In [1]: import numpy as np

In [2]: np.set_printoptions(precision=2, suppress=True, linewidth=140, sign=" ")

In [3]: tidy = lambda a: np.round(a, 2) + 0

In [4]: F = np.array([[2, -1, -2, 1, 0, 2, -1, -2, 1, 2],
   ...:     [-1, 2, -1, -1, 2, 0, -1, 1, 1, -2],
   ...:     [0, 1, 0, -1, 1, 0, 0, -2, 0, 1],
   ...:     [-1, -1, -1, 1, 2, -2, -1, 2, -1, 0],
   ...:     [-1, 1, -1, 2, -2, 1, 2, -2, -2, -2],
   ...:     [-1, 2, 2, -2, -2, -2, 1, 1, -2, -2],
   ...:     [1, 0, 0, 0, -1, 2, 0, -1, -2, 2],
   ...:     [1, -2, -1, 1, 1, -1, 0, 1, -1, 0],
   ...:     [-1, 2, 1, 1, 1, 1, 1, -2, 0, 1],
   ...:     [-2, 1, -2, 0, -1, 0, 0, -2, -2, -1],
   ...:     [-2, 1, -1, 1, 0, 2, 2, 0, -1, 2],
   ...:     [1, -2, 0, 1, -1, -2, 2, 0, 0, -2],
   ...:     [2, 1, 1, 2, -1, 1, 0, 2, -1, -1],
   ...:     [0, -1, 1, -1, 0, 1, 1, 0, 0, 1]])

In [5]: F[-1] = F[0] + 3 * F[1]

In [6]: F
Out[6]: 
array([[ 2, -1, -2,  1,  0,  2, -1, -2,  1,  2],
       [-1,  2, -1, -1,  2,  0, -1,  1,  1, -2],
       [ 0,  1,  0, -1,  1,  0,  0, -2,  0,  1],
       [-1, -1, -1,  1,  2, -2, -1,  2, -1,  0],
       [-1,  1, -1,  2, -2,  1,  2, -2, -2, -2],
       [-1,  2,  2, -2, -2, -2,  1,  1, -2, -2],
       [ 1,  0,  0,  0, -1,  2,  0, -1, -2,  2],
       [ 1, -2, -1,  1,  1, -1,  0,  1, -1,  0],
       [-1,  2,  1,  1,  1,  1,  1, -2,  0,  1],
       [-2,  1, -2,  0, -1,  0,  0, -2, -2, -1],
       [-2,  1, -1,  1,  0,  2,  2,  0, -1,  2],
       [ 1, -2,  0,  1, -1, -2,  2,  0,  0, -2],
       [ 2,  1,  1,  2, -1,  1,  0,  2, -1, -1],
       [-1,  5, -5, -2,  6,  2, -4,  1,  4, -4]])

In [7]: P = F @ np.linalg.solve(F.T @ F, F.T)

In [8]: tidy(P @ F[:, 4])
Out[8]: array([ 0.,  2.,  1.,  2., -2., -2., -1.,  1.,  1., -1.,  0., -1., -1.,  6.])

In [9]: np.trace(P)
Out[9]: np.float64(10.0)

In [10]: np.linalg.matrix_rank(np.eye(14) - P)
Out[10]: np.int64(4)

In [11]: O, evecs = np.linalg.qr(F[:, :8])[0], np.linalg.qr(F[:, 8:])[0]

In [12]: s = np.linalg.svd(O.T @ evecs, compute_uv=False)

In [13]: tidy(s)
Out[13]: array([ 0.95,  0.84])

In [14]: tidy(np.degrees(np.arccos(s.clip(0, 1))))
Out[14]: array([ 18.05,  33.26])

In [15]: (s > 0.9).sum()
Out[15]: np.int64(1)

In [16]: theta = np.radians(30)

In [17]: R = np.eye(10)

In [18]: R[7, 7] = R[3, 3] = np.cos(theta)

In [19]: R[7, 3], R[3, 7] = -np.sin(theta), np.sin(theta)

In [20]: tidy(R)
Out[20]: 
array([[ 1.  ,  0.  ,  0.  ,  0.  ,  0.  ,  0.  ,  0.  ,  0.  ,  0.  ,  0.  ],
       [ 0.  ,  1.  ,  0.  ,  0.  ,  0.  ,  0.  ,  0.  ,  0.  ,  0.  ,  0.  ],
       [ 0.  ,  0.  ,  1.  ,  0.  ,  0.  ,  0.  ,  0.  ,  0.  ,  0.  ,  0.  ],
       [ 0.  ,  0.  ,  0.  ,  0.87,  0.  ,  0.  ,  0.  ,  0.5 ,  0.  ,  0.  ],
       [ 0.  ,  0.  ,  0.  ,  0.  ,  1.  ,  0.  ,  0.  ,  0.  ,  0.  ,  0.  ],
       [ 0.  ,  0.  ,  0.  ,  0.  ,  0.  ,  1.  ,  0.  ,  0.  ,  0.  ,  0.  ],
       [ 0.  ,  0.  ,  0.  ,  0.  ,  0.  ,  0.  ,  1.  ,  0.  ,  0.  ,  0.  ],
       [ 0.  ,  0.  ,  0.  , -0.5 ,  0.  ,  0.  ,  0.  ,  0.87,  0.  ,  0.  ],
       [ 0.  ,  0.  ,  0.  ,  0.  ,  0.  ,  0.  ,  0.  ,  0.  ,  1.  ,  0.  ],
       [ 0.  ,  0.  ,  0.  ,  0.  ,  0.  ,  0.  ,  0.  ,  0.  ,  0.  ,  1.  ]])

In [21]: B = F @ R.T

In [22]: tidy(np.abs(B - F).max(axis=0))
Out[22]: array([ 0.  ,  0.  ,  0.  ,  1.27,  0.  ,  0.  ,  0.  ,  1.27,  0.  ,  0.  ])

In [23]: np.allclose(np.linalg.norm(F, axis=1), np.linalg.norm(B, axis=1))
Out[23]: True

In [24]: tidy(B)
Out[24]: 
array([[ 2.  , -1.  , -2.  , -0.13,  0.  ,  2.  , -1.  , -2.23,  1.  ,  2.  ],
       [-1.  ,  2.  , -1.  , -0.37,  2.  ,  0.  , -1.  ,  1.37,  1.  , -2.  ],
       [ 0.  ,  1.  ,  0.  , -1.87,  1.  ,  0.  ,  0.  , -1.23,  0.  ,  1.  ],
       [-1.  , -1.  , -1.  ,  1.87,  2.  , -2.  , -1.  ,  1.23, -1.  ,  0.  ],
       [-1.  ,  1.  , -1.  ,  0.73, -2.  ,  1.  ,  2.  , -2.73, -2.  , -2.  ],
       [-1.  ,  2.  ,  2.  , -1.23, -2.  , -2.  ,  1.  ,  1.87, -2.  , -2.  ],
       [ 1.  ,  0.  ,  0.  , -0.5 , -1.  ,  2.  ,  0.  , -0.87, -2.  ,  2.  ],
       [ 1.  , -2.  , -1.  ,  1.37,  1.  , -1.  ,  0.  ,  0.37, -1.  ,  0.  ],
       [-1.  ,  2.  ,  1.  , -0.13,  1.  ,  1.  ,  1.  , -2.23,  0.  ,  1.  ],
       [-2.  ,  1.  , -2.  , -1.  , -1.  ,  0.  ,  0.  , -1.73, -2.  , -1.  ],
       [-2.  ,  1.  , -1.  ,  0.87,  0.  ,  2.  ,  2.  , -0.5 , -1.  ,  2.  ],
       [ 1.  , -2.  ,  0.  ,  0.87, -1.  , -2.  ,  2.  , -0.5 ,  0.  , -2.  ],
       [ 2.  ,  1.  ,  1.  ,  2.73, -1.  ,  1.  ,  0.  ,  0.73, -1.  , -1.  ],
       [-1.  ,  5.  , -5.  , -1.23,  6.  ,  2.  , -4.  ,  1.87,  4.  , -4.  ]])
